$ python3 -q
>>> import numpy as np
>>> np.set_printoptions(precision=2, suppress=True, linewidth=100, floatmode="fixed")
>>> tidy = lambda a: np.round(a, 2) + 0
>>> data = np.load("mat.npy")
>>> data
array([[0, 6, 8, 7],
       [3, 3, 5, 4],
       [7, 3, 0, 1],
       [5, 9, 2, 7],
       [2, 3, 4, 3],
       [6, 5, 5, 0],
       [4, 5, 6, 3],
       [6, 0, 3, 0],
       [6, 6, 2, 7],
       [2, 0, 4, 1]])
>>> Z = data[[3, 2]].astype(float)
>>> for _ in range(4):
...     labels = np.linalg.norm(data[:, None] - Z, axis=-1).argmin(axis=1)
...     Z = np.array([data[labels == j].mean(axis=0) for j in range(2)])
... 
>>> labels
array([0, 1, 1, 0, 1, 1, 0, 1, 0, 1])
>>> tidy(Z)
array([[3.75, 6.50, 4.50, 6.00],
       [4.33, 2.33, 3.50, 1.50]])
>>> np.abs(Z[1] - Z[0]).argmax()
np.int64(3)
>>> np.bincount(labels)
array([4, 6])
>>> vec = np.array([4, 4, 5, 2])
>>> y = data @ vec
>>> tidy(np.linalg.lstsq(data, y)[0])
array([4.00, 4.00, 5.00, 2.00])
>>> y
array([78, 57, 42, 80, 46, 69, 72, 39, 72, 30])
>>> tidy(np.linalg.solve(data.T @ data, data.T @ y))
array([4.00, 4.00, 5.00, 2.00])
>>> rng = np.random.default_rng(99)
>>> y = y + 0.1 * rng.normal(size=10)
>>> tidy(y)
array([78.01, 56.95, 42.01, 80.07, 45.82, 69.17, 71.95, 38.94, 71.90, 30.09])
>>> c, *_ = np.linalg.lstsq(data, y)
>>> [round(float(np.linalg.norm(np.linalg.solve(data.T @ data + lam * np.eye(4), data.T @ y))), 2) for lam in (0, 1, 10, 100)]
[7.82, 7.79, 7.61, 6.55]
>>> c.round()
array([4.00, 4.00, 5.00, 2.00])
>>> tidy(np.linalg.norm(y - data @ c))
np.float64(0.24)
>>> labels = data[:, 1] > np.median(data[:, 1])
>>> f = data[labels].mean(axis=0) - data[~labels].mean(axis=0)
>>> labels.astype(int)
array([1, 0, 0, 1, 0, 1, 1, 0, 1, 0])
>>> np.argsort(-np.abs(f).round(6), kind="stable")
array([1, 3, 2, 0])
>>> A = np.load("a.npy")
>>> A
array([[ 39.37, -19.11, -21.81,  26.98,  -8.47,  24.23,  26.97,   7.77,  14.56,  39.89],
       [ 41.29, -17.23, -23.03,  28.37,  -7.10,  23.84,  22.87,   6.56,  14.73,  40.69],
       [ 41.83,   1.14,  15.83, -35.55,  10.95,  20.73,  15.08,   9.35,  -2.25,  -6.48],
       [-37.40,  15.57,  20.13,   4.48, -11.39, -23.91,  -3.23,   9.21,  21.13,  16.25],
       [ 41.23, -17.47, -20.45,  26.27,  -7.78,  23.71,  25.65,   9.88,  14.74,  39.26],
       [-34.09,  15.57,  21.11,   6.04, -12.16, -23.50,  -2.98,  10.57,  22.11,  16.68],
       [ 39.99,   0.52,  16.63, -36.39,  12.49,  19.63,  14.85,   7.17,  -2.23,  -8.49],
       [-35.19,  16.03,  20.86,   5.00, -12.32, -22.67,  -3.92,   9.69,  22.36,  16.13],
       [ 39.85, -18.74, -24.11,  25.69,  -8.65,  23.54,  25.84,   8.76,  13.82,  40.49],
       [-35.36,  15.05,  20.28,   7.97, -13.49, -23.02,  -4.65,   9.07,  22.49,  17.48],
       [-34.51,  15.07,  20.07,   6.88,  -9.89, -23.78,  -4.48,  10.56,  21.74,  14.51],
       [ 40.93,   0.46,  16.88, -35.14,  13.46,  20.32,  16.56,   6.07,  -0.34,  -6.11],
       [-34.41,  15.60,  19.01,   4.97, -11.62, -24.58,  -1.94,   9.17,  21.17,  16.57],
       [ 38.51,   2.35,  16.24, -37.31,  11.22,  20.51,  17.61,   6.76,   0.00,  -4.77],
       [-35.06,  15.40,  19.88,   5.24, -12.13, -27.04,  -5.55,   9.26,  22.23,  16.41],
       [-35.88,  15.66,  18.82,   5.08, -11.07, -24.34,  -3.33,   8.65,  21.97,  15.47],
       [ 40.36, -17.27, -21.20,  24.52,  -6.43,  23.93,  25.86,   7.76,  14.06,  39.73],
       [-35.48,  16.71,  21.43,   6.01, -11.74, -23.61,  -3.68,   9.70,  20.82,  16.19],
       [-36.58,  14.74,  20.27,   5.08, -12.27, -23.50,  -3.82,  10.76,  20.12,  14.58],
       [ 39.36,   2.62,  16.46, -36.10,  12.76,  19.83,  15.55,   7.84,  -1.09,  -7.84],
       [ 39.19, -19.13, -24.54,  24.65,  -9.25,  23.55,  25.44,   6.44,  15.73,  40.63],
       [ 39.31, -17.75, -22.78,  25.83,  -7.52,  22.37,  26.09,   7.43,  12.42,  39.82],
       [ 40.07,   2.89,  15.92, -35.16,  12.14,  19.45,  15.51,   9.22,   1.18,  -7.16],
       [ 41.65,   1.81,  16.84, -34.07,  12.30,  21.07,  17.75,   8.46,  -0.49,  -5.45],
       [ 39.25, -16.42, -22.49,  26.51,  -8.55,  24.91,  26.25,   7.46,  14.24,  39.18],
       [-35.46,  16.15,  18.38,   6.66, -10.16, -23.79,  -4.29,   9.63,  23.74,  16.94],
       [-36.16,  15.63,  18.37,   6.51, -14.92, -25.83,  -3.96,   9.53,  22.96,  17.25],
       [ 39.09, -19.66, -21.17,  24.36,  -8.24,  23.64,  24.92,   9.15,  12.58,  40.01],
       [ 40.06, -18.36, -22.18,  27.14,  -9.59,  23.48,  25.70,   8.06,  14.99,  40.26],
       [ 39.77, -18.45, -22.18,  27.25,  -7.70,  24.15,  27.74,   7.78,  13.11,  38.76],
       [ 38.85, -17.41, -22.75,  25.52,  -7.19,  23.29,  27.30,   7.42,  12.97,  38.43],
       [-35.06,  16.91,  19.73,   6.68, -14.18, -25.55,  -4.22,  10.19,  21.25,  16.34],
       [-35.50,  14.41,  19.48,   5.87, -11.96, -23.05,  -2.86,  10.05,  20.77,  17.28]])
>>> labels = A[:, 2] > np.median(A[:, 2])
>>> f = A[labels].mean(axis=0) - A[~labels].mean(axis=0)
>>> tidy((((A - A.mean(axis=0)) @ f > 0) == labels).mean())
np.float64(0.94)
>>> labels.astype(int)
array([0, 0, 0, 1, 0, 1, 0, 1, 0, 1, 1, 1, 1, 0, 1, 1, 0, 1, 1, 0, 0, 0, 0, 1, 0, 1, 1, 0, 0, 0, 0,
       1, 1])
>>> np.argsort(-np.abs(f).round(6), kind="stable")
array([0, 5, 2, 1, 6, 9, 8, 3, 4, 7])
>>> cen = A - A.mean(axis=1)
Traceback (most recent call last):
  File "<python-input-34>", line 1, in <module>
    cen = A - A.mean(axis=1)
          ~~^~~~~~~~~~~~~~~~
ValueError: operands could not be broadcast together with shapes (33,10) (33,) 
>>> cen = A - A.mean(axis=0)
>>> U, s, Vh = np.linalg.svd(cen, full_matrices=False)
>>> tidy(s ** 2 / (s ** 2).sum())
array([0.70, 0.29, 0.00, 0.00, 0.00, 0.00, 0.00, 0.00, 0.00, 0.00])
>>> tidy((s ** 2).sum() ** 2 / (s ** 4).sum())
np.float64(1.72)
>>> (np.sign(U[:, 0]) == np.sign(U[0, 0])).astype(int)
array([1, 1, 1, 0, 1, 0, 1, 0, 1, 0, 0, 1, 0, 1, 0, 0, 1, 0, 0, 1, 1, 1, 1, 1, 1, 0, 0, 1, 1, 1, 1,
       0, 0])
>>> np.searchsorted(np.cumsum(s ** 2) / (s ** 2).sum(), 0.9) + 1
np.int64(2)
>>> hat = A @ np.linalg.solve(A.T @ A, A.T)
>>> tidy(np.linalg.eigvalsh(hat))
array([0.00, 0.00, 0.00, 0.00, 0.00, 0.00, 0.00, 0.00, 0.00, 0.00, 0.00, 0.00, 0.00, 0.00, 0.00,
       0.00, 0.00, 0.00, 0.00, 0.00, 0.00, 0.00, 0.00, 1.00, 1.00, 1.00, 1.00, 1.00, 1.00, 1.00,
       1.00, 1.00, 1.00])
>>> tidy(hat @ A[:, 8])
array([14.56, 14.73, -2.25, 21.13, 14.74, 22.11, -2.23, 22.36, 13.82, 22.49, 21.74, -0.34, 21.17,
        0.00, 22.23, 21.97, 14.06, 20.82, 20.12, -1.09, 15.73, 12.42,  1.18, -0.49, 14.24, 23.74,
       22.96, 12.58, 14.99, 13.11, 12.97, 21.25, 20.77])
>>> np.allclose(hat @ hat, hat)
True
